% python3 -q
>>> import numpy as np
>>> np.set_printoptions(precision=2, suppress=True, linewidth=140, sign=" ")
>>> K = np.load("case6.npy")
>>> K
array([[  4,   0,   2,  20,   5,   1,   0,   0],
       [  3,   2,   5,  15,   4,   2,   2,   1],
       [  4,   5,   3,  20,   0,   1,   3,   5],
       [  1,   1,   3,   5,   0,   3,   3,   1]])
>>> # column 3 is much longer than the rest
>>> def softmax(z):
...     e = np.exp(z - z.max(axis=-1, keepdims=True))
...     return e / e.sum(axis=-1, keepdims=True)
... 
>>> softmax(K).sum(axis=1)
array([ 1.,  1.,  1.,  1.])
>>> att = K @ K.T / np.sqrt(8)
>>> softmax(att)[1] @ K
array([  4.  ,   4.46,   2.89,  20.  ,   0.54,   1.  ,   2.68,   4.46])
>>> np.round(softmax(att), 2) + 0
array([[ 1.  ,  0.  ,  0.  ,  0.  ],
       [ 0.11,  0.  ,  0.89,  0.  ],
       [ 0.  ,  0.  ,  1.  ,  0.  ],
       [ 0.  ,  0.  ,  1.  ,  0.  ]])
>>> X = np.load("test8.npy")
>>> X
array([[ 3.,  0.,  0.,  0.,  0.,  0.],
       [ 0., -2.,  2.,  2., -3.,  0.],
       [ 0.,  2.,  3.,  3.,  2.,  2.],
       [ 0.,  0.,  1.,  1., -2., -2.],
       [ 0.,  1.,  1.,  2.,  3., -1.],
       [ 0.,  3.,  3.,  1.,  0.,  1.]])
>>> # 2 groups of indices that never mix
>>> th = np.radians(37)
>>> R = np.eye(6)
>>> R[2, 2] = R[1, 1] = np.cos(th)
>>> R[2, 1], R[1, 2] = -np.sin(th), np.sin(th)
>>> R
array([[ 1. ,  0. ,  0. ,  0. ,  0. ,  0. ],
       [ 0. ,  0.8,  0.6,  0. ,  0. ,  0. ],
       [ 0. , -0.6,  0.8,  0. ,  0. ,  0. ],
       [ 0. ,  0. ,  0. ,  1. ,  0. ,  0. ],
       [ 0. ,  0. ,  0. ,  0. ,  1. ,  0. ],
       [ 0. ,  0. ,  0. ,  0. ,  0. ,  1. ]])
>>> B = X @ R.T
>>> np.round(np.linalg.det(R), 2), round(float(np.trace(R)), 2)
(np.float64(1.0), 5.6)
>>> B = K[0, 0] * K[1:] - np.outer(K[1:, 0], K[0])
>>> B
array([[  0,   8,  14,   0,   1,   5,   8,   4],
       [  0,  20,   4,   0, -20,   0,  12,  20],
       [  0,   4,  10,   0,  -5,  11,  12,   4]])
>>> np.linalg.matrix_rank(B), np.linalg.matrix_rank(K)
(np.int64(3), np.int64(4))
>>> np.flatnonzero(~B.round(6).any(axis=1))
array([], dtype=int64)
>>> x0 = np.array([3, 4, -3, -1, -1, -1, -4, 4])
>>> B @ np.ones(8)
array([ 40.,  36.,  36.])
>>> np.einsum("ij,j->i", B, x0)
array([-32, 120, -52])
>>> B @ np.eye(8)[6]
array([  8.,  12.,  12.])
>>> np.linalg.norm(B @ x0) <= np.linalg.norm(B, 2) * np.linalg.norm(x0) + 1e-9
np.True_
>>> E = np.array([[4, 1, 4], [4, 4, 1], [1, 4, 4]])
>>> x0 = np.array([-1, -2, 3])
>>> a = np.maximum(E @ x0, 0)
>>> a
array([ 6,  0,  3])
>>> np.maximum(E @ x0, 0) - np.maximum(-E @ x0, 0)
array([ 6, -9,  3])
>>> np.flatnonzero(a > 1e-9)
array([ 0,  2])
>>> E * (a > 1e-9)[:, None]
array([[ 4,  1,  4],
       [ 0,  0,  0],
       [ 1,  4,  4]])
>>> np.tanh(E @ x0)
array([ 1., -1.,  1.])
>>> np.maximum(E @ (3 * x0), 0)
array([ 18,   0,   9])
>>> x0 = np.array([-1, 2, 2])
>>> rhs = E @ x0
>>> b, lr = np.zeros(3), 1 / np.linalg.norm(E, 2) ** 2
>>> for i in range(12):
...     b -= lr * E.T @ (E @ b - rhs)
...     if i % 2 == 0: print(i, round(np.linalg.norm(E @ b - rhs), 2))
... 
0 6.53
2 5.16
4 4.08
6 3.22
8 2.55
10 2.01
>>> np.round(np.linalg.cond(E), 2)
np.float64(3.0)
>>> rng = np.random.default_rng(32)
>>> z = rng.permutation(3)
>>> B = E[:, z] * rng.choice([-1, 1], 3)
>>> B
array([[ 4,  1, -4],
       [ 1,  4, -4],
       [ 4,  4, -1]])
>>> Uu, _, VT = np.linalg.svd(E.T @ B)
>>> np.round(Uu @ VT, 2) + 0
array([[ 0.,  0., -1.],
       [ 0.,  1.,  0.],
       [ 1.,  0.,  0.]])
>>> r0 = np.array([2, -9, 3])
>>> B = E + np.outer(r0, np.eye(3)[1])
>>> round(np.linalg.det(B) / np.linalg.det(E), 2), round(float(1 + np.linalg.solve(E, r0)[1]), 2)
(np.float64(-0.26), -0.26)
>>> B
array([[ 4.,  3.,  4.],
       [ 4., -5.,  1.],
       [ 1.,  7.,  4.]])
>>> np.linalg.matrix_rank(np.linalg.inv(B) - np.linalg.inv(E), tol=1e-8)
np.int64(1)
>>> feats = np.array([[-2.0, 1.0, 1.0, 1.0, 2.0],
...     [0.0, 2.0, 0.0, 3.0, 0.0],
...     [0.0, 2.0, 3.0, 0.0, 1.0],
...     [0.0, 0.0, 2.0, 2.0, 1.0],
...     [0.0, 1.0, 1.0, 3.0, 0.0]])
>>> x0 = np.array([-2, -3, -7, 8, -9])
>>> rhs = feats @ x0
>>> b, lr = np.zeros(5), 1 / np.linalg.norm(feats, 2) ** 2
>>> for i in range(20):
...     b -= lr * feats.T @ (feats @ b - rhs)
...     if i % 5 == 0: print(i, round(np.linalg.norm(feats @ b - rhs), 2))
... 
0 30.56
5 4.98
10 2.09
15 1.8
>>> np.round(np.linalg.cond(feats), 2)
np.float64(20.52)
>>> B = np.array([[0, -1, -5, -4, 2],
...     [4, 3, 2, 0, -4],
...     [-5, 5, 1, -1, -4],
...     [2, 4, 5, 2, -2],
...     [4, 0, 4, -4, -3]])
>>> W2 = np.array([[-1]])
>>> m1 = np.block([[B, np.zeros((5, 1))], [np.zeros((1, 5)), W2]])
>>> m1
array([[ 0., -1., -5., -4.,  2.,  0.],
       [ 4.,  3.,  2.,  0., -4.,  0.],
       [-5.,  5.,  1., -1., -4.,  0.],
       [ 2.,  4.,  5.,  2., -2.,  0.],
       [ 4.,  0.,  4., -4., -3.,  0.],
       [ 0.,  0.,  0.,  0.,  0., -1.]])
>>> m1 @ m1
array([[ 21., -44., -19., -11.,  26.,   0.],
       [-14.,  15., -28.,  -2.,   0.,   0.],
       [ -3.,  21.,  15.,  33., -20.,   0.],
       [-13.,  43.,   5.,  -1., -30.,   0.],
       [-40.,   0., -48., -16.,   9.,   0.],
       [  0.,   0.,   0.,   0.,   0.,   1.]])
>>> (np.linalg.matrix_power((m1 != 0) + (m1.T != 0) + np.eye(6), 6) > 0).astype(int)
array([[ 1,  1,  1,  1,  1,  0],
       [ 1,  1,  1,  1,  1,  0],
       [ 1,  1,  1,  1,  1,  0],
       [ 1,  1,  1,  1,  1,  0],
       [ 1,  1,  1,  1,  1,  0],
       [ 0,  0,  0,  0,  0,  1]])
>>> B = np.array([[0, 1], [3, 2]])
>>> W2 = np.array([[1, -2], [0, 2]])
>>> data = np.kron(B, W2)
>>> data
array([[ 0,  0,  1, -2],
       [ 0,  0,  0,  2],
       [ 3, -6,  2, -4],
       [ 0,  6,  0,  4]])
>>> r0 = np.array([1, 3, -3])
>>> np.polyval(r0, data[0])
array([-3, -3,  1, -5])
>>> np.cross(data[0, :3], data[2, :3])
array([ 6,  3,  0])
>>> B = np.linalg.inv(data)
>>> np.linalg.det(data) * B
array([[-24., -24.,  12.,  12.],
       [  0., -12.,   0.,   6.],
       [ 36.,  36.,   0.,   0.],
       [  0.,  18.,   0.,   0.]])
>>> np.allclose(B, data.T)
False
>>> np.round(np.linalg.det(data) * np.linalg.det(B), 2)
np.float64(1.0)
>>> np.round(data @ B, 2) + 0
array([[ 1.,  0.,  0.,  0.],
       [ 0.,  1.,  0.,  0.],
       [ 0.,  0.,  1.,  0.],
       [ 0.,  0.,  0.,  1.]])
>>> B
array([[-0.67, -0.67,  0.33,  0.33],
       [ 0.  , -0.33,  0.  ,  0.17],
       [ 1.  ,  1.  ,  0.  ,  0.  ],
       [ 0.  ,  0.5 ,  0.  ,  0.  ]])
>>> q, _ = np.linalg.qr(np.array([[0.3, -2.0, -2.1, -1.2, 1.9, -0.9],
...     [-0.3, 0.5, -0.9, -1.0, -0.2, 0.6],
...     [-2.0, 1.2, -0.9, -0.7, 1.4, 1.0],
...     [0.7, -1.1, 0.6, 0.5, 1.0, -0.6],
...     [0.3, -0.5, 1.8, 0.9, -1.5, -1.2],
...     [1.3, 1.0, -1.6, 1.5, -1.9, 0.4]]))
>>> vecs, _ = np.linalg.qr(np.array([[-0.8, -0.4, -0.4, -0.5, -0.6, -0.5],
...     [0.1, 0.5, -1.7, 0.3, 0.2, -0.5],
...     [0.6, -2.4, -0.3, 1.6, 0.3, 0.6],
...     [-0.6, -1.7, 1.2, -0.1, 0.6, -1.2],
...     [1.9, -0.5, 0.3, 0.2, -0.2, -0.6],
...     [-0.5, 0.6, 0.5, -0.7, -0.6, -0.8]]))
>>> s = 20 * 0.5 ** np.arange(6)
>>> mat = q[:, :6] * s @ vecs[:6]
>>> mat
array([[  0.11,  -4.19,  -3.72,  -0.49,   4.75,   3.44],
       [ -1.76,   0.82,   1.23,  -2.04,   0.12,  -1.56],
       [ -5.47,   1.74,  -3.54, -11.11,  -6.64,  -6.29],
       [  3.15,  -1.37,  -1.15,   3.44,   2.83,   2.9 ],
       [  1.08,   0.69,  -1.79,   2.94,   0.17,   1.39],
       [  2.88,  -3.24,   7.66,   8.07,   1.81,  -0.06]])
>>> r0 = np.array([5, 1, 2, 9, 4, 6])
>>> B = mat + np.outer(r0, np.eye(6)[1])
>>> np.linalg.matrix_rank(B - mat)
np.int64(1)
>>> x0 = np.array([3, 0, 3, 2, 3, 1])
>>> rhs = mat @ x0
>>> rhs
array([  5.87,  -6.91, -75.48,  24.24,   5.62,  53.1 ])
>>> np.round(np.linalg.solve(mat.T, mat[1]), 2) + 0
array([ 0.,  1.,  0.,  0.,  0.,  0.])
>>> np.round(np.linalg.solve(mat, mat[:, 5]), 2) + 0
array([ 0.,  0.,  0.,  0.,  0.,  1.])
>>> round(float(np.linalg.norm(m1, 1)), 2), np.round(np.linalg.norm(m1, np.inf), 2)
(17.0, np.float64(16.0))
>>> round(np.linalg.norm(m1[1], 1), 2), np.round(np.linalg.norm(m1[1], np.inf), 2)
(np.float64(13.0), np.float64(4.0))
>>> np.linalg.norm(m1, axis=1).argmax()
np.int64(2)
>>> np.round(np.linalg.norm(m1, 2), 2)
np.float64(12.08)
>>> z = rng.permutation(6)
>>> z
array([ 5,  1,  2,  0,  4,  3])
>>> B = mat[z][:, z]
>>> np.sort(np.abs(np.linalg.eigvals(B)))
array([  1.35,   2.61,   2.61,   4.34,   4.34,  11.28])
>>> round(np.linalg.det(B), 2), round(float(np.linalg.det(mat[z])), 2)
(np.float64(1953.12), 1953.12)
>>> np.allclose(B, mat)
False
>>> B
array([[ -0.06,  -3.24,   7.66,   2.88,   1.81,   8.07],
       [ -1.56,   0.82,   1.23,  -1.76,   0.12,  -2.04],
       [ -6.29,   1.74,  -3.54,  -5.47,  -6.64, -11.11],
       [  3.44,  -4.19,  -3.72,   0.11,   4.75,  -0.49],
       [  1.39,   0.69,  -1.79,   1.08,   0.17,   2.94],
       [  2.9 ,  -1.37,  -1.15,   3.15,   2.83,   3.44]])
>>> np.diag(B)
array([-0.06,  0.82, -3.54,  0.11,  0.17,  3.44])
>>> round(float(np.trace(B)), 2)
0.93
>>> A = np.load("block9.npy")
>>> A
array([[ 1.  ,  0.7 ,  0.49,  0.34,  0.24],
       [ 0.7 ,  1.  ,  0.7 ,  0.49,  0.34],
       [ 0.49,  0.7 ,  1.  ,  0.7 ,  0.49],
       [ 0.34,  0.49,  0.7 ,  1.  ,  0.7 ],
       [ 0.24,  0.34,  0.49,  0.7 ,  1.  ]])
>>> evals, vecs = np.linalg.eig(A)
>>> np.sort(np.linalg.eigvals(A.T))
array([ 0.19,  0.25,  0.43,  1.02,  3.1 ])
>>> np.sort(np.linalg.eigvals(A @ A))
array([ 0.04,  0.06,  0.19,  1.03,  9.61])
>>> np.sort(np.linalg.eigvals(np.linalg.inv(A)))
array([ 0.32,  0.98,  2.3 ,  3.94,  5.14])
>>> evals, vecs = np.linalg.eigh(A)
>>> x0 = np.array([2, -1, 1, -1, 2])
>>> round(x0 @ A @ x0, 2)
np.float64(6.7)
>>> np.abs(A).sum(axis=1).max(), np.round(np.abs(evals).max(), 2)
(np.float64(3.38), np.float64(3.1))
>>> np.linalg.eigvalsh(A[1:, 1:])
array([ 0.2 ,  0.32,  0.76,  2.72])
>>> vecs * np.sqrt(evals) @ vecs.T
array([[ 0.91,  0.35,  0.19,  0.11,  0.07],
       [ 0.35,  0.85,  0.33,  0.18,  0.11],
       [ 0.19,  0.33,  0.85,  0.33,  0.19],
       [ 0.11,  0.18,  0.33,  0.85,  0.35],
       [ 0.07,  0.11,  0.19,  0.35,  0.91]])
>>> vecs * np.maximum(evals, 0) @ vecs.T
array([[ 1.  ,  0.7 ,  0.49,  0.34,  0.24],
       [ 0.7 ,  1.  ,  0.7 ,  0.49,  0.34],
       [ 0.49,  0.7 ,  1.  ,  0.7 ,  0.49],
       [ 0.34,  0.49,  0.7 ,  1.  ,  0.7 ],
       [ 0.24,  0.34,  0.49,  0.7 ,  1.  ]])
>>> x0 = np.ones(5)
>>> for _ in range(5):
...     x0 = A @ x0
...     x0 /= np.linalg.norm(x0)
...     print(round(x0 @ A @ x0, 2))
... 
3.1
3.1
3.1
3.1
3.1
>>> x0
array([ 0.39,  0.47,  0.5 ,  0.47,  0.39])
